$ ipython --no-banner

In [1]: import numpy as np

In [2]: np.set_printoptions(precision=3, suppress=True, linewidth=140, legacy="1.25")

In [3]: M2 = np.array([[0], [-2], [-2]])

In [4]: C = np.array([[3, 3, 0, 2, 1, 3]])

In [5]: m1 = M2 @ C

In [6]: m1
Out[6]: 
array([[ 0,  0,  0,  0,  0,  0],
       [-6, -6,  0, -4, -2, -6],
       [-6, -6,  0, -4, -2, -6]])

In [7]: # columns 0 and 1 are equal

In [8]: m1 - m1[0]
Out[8]: 
array([[ 0,  0,  0,  0,  0,  0],
       [-6, -6,  0, -4, -2, -6],
       [-6, -6,  0, -4, -2, -6]])

In [9]: m1.sum(axis=1)
Out[9]: array([  0, -24, -24])

In [10]: m1.sum(axis=0)
Out[10]: array([-12, -12,   0,  -8,  -4, -12])

In [11]: np.abs(m1).max()
Out[11]: 6

In [12]: np.linalg.rank(m1)
Traceback (most recent call last):
  Cell In[12], line 1
    np.linalg.rank(m1)
AttributeError: module 'numpy.linalg' has no attribute 'rank'


In [13]: m1.mean(axis=0)
Out[13]: array([-4.   , -4.   ,  0.   , -2.667, -1.333, -4.   ])

In [14]: U, sv, Vh = np.linalg.svd(m1)

In [15]: V = Vh[:(sv > 1e-8).sum()]

In [16]: rng = np.random.default_rng(3)

In [17]: x = m1[0] + -2 * m1[2] + rng.integers(2) * np.eye(6)[0]

In [18]: x
Out[18]: array([13., 12.,  0.,  8.,  4., 12.])

In [19]: round(np.linalg.norm(x - V.T @ V @ x), 3)
Out[19]: 0.848

In [20]: np.diag(V.T @ V)
Out[20]: array([0.281, 0.281, 0.   , 0.125, 0.031, 0.281])

In [21]: M = np.array([[1, -3, -4, 0],
    ...:     [-3, -3, -1, 2],
    ...:     [3, -4, -2, 1],
    ...:     [-5, 2, 3, 4],
    ...:     [-4, 0, -3, -4],
    ...:     [0, 5, -2, -3]])

In [22]: M[:, 1] = 2 * M[:, 0]

In [23]: M
Out[23]: 
array([[  1,   2,  -4,   0],
       [ -3,  -6,  -1,   2],
       [  3,   6,  -2,   1],
       [ -5, -10,   3,   4],
       [ -4,  -8,  -3,  -4],
       [  0,   0,  -2,  -3]])

In [24]: # rows and columns are dependent

In [25]: np.linalg.matrix_rank(M, rtol=0.1)
Out[25]: 3

In [26]: [round(float(x), 3) for x in np.linalg.svd(M, compute_uv=False)[:3]]
Out[26]: [17.412, 8.215, 4.283]

In [27]: round(float(np.linalg.norm(M, 2) / np.linalg.norm(M)), 3)
Out[27]: 0.883

In [28]: r = np.linalg.matrix_rank(M)

In [29]: r
Out[29]: 3

In [30]: null = np.linalg.svd(M)[2][r:].T

In [31]: np.linalg.matrix_rank(M.T @ M), np.linalg.matrix_rank(M @ M.T)
Out[31]: (3, 3)

In [32]: np.round(null[:, 0] / null[np.abs(null[:, 0]).round(6).argmax(), 0], 3) + 0
Out[32]: array([ 1. , -0.5,  0. ,  0. ])

In [33]: null.shape
Out[33]: (4, 1)

In [34]: X = np.loadtxt("mat.csv", delimiter=",")

In [35]: X
Out[35]: 
array([[ 2.04, -2.65, -2.26,  0.5 ,  0.91,  2.04],
       [-1.33,  0.45,  1.12,  0.36, -1.65,  0.98],
       [-2.73,  0.11,  1.26,  1.5 , -1.36,  0.76],
       [-0.39,  2.03,  2.88,  1.89, -2.41, -3.08],
       [-4.  ,  0.81,  1.64,  0.03, -1.94,  2.32],
       [-1.62,  0.68, -0.1 , -1.93,  0.49,  1.32]])

In [36]: r = np.linalg.matrix_rank(X)

In [37]: r
Out[37]: 4

In [38]: null = np.linalg.svd(X)[2][r:].T

In [39]: np.linalg.matrix_rank(X.T @ X), np.linalg.matrix_rank(X @ X.T)
Out[39]: (4, 4)

In [40]: [int(np.linalg.matrix_rank(np.delete(X, i, axis=0))) for i in range(6)]
Out[40]: [4, 4, 4, 4, 4, 4]

In [41]: np.allclose(X @ null, 0)
Out[41]: True

In [42]: np.round(X @ null, 3) + 0
Out[42]: 
array([[0., 0.],
       [0., 0.],
       [0., 0.],
       [0., 0.],
       [0., 0.],
       [0., 0.]])
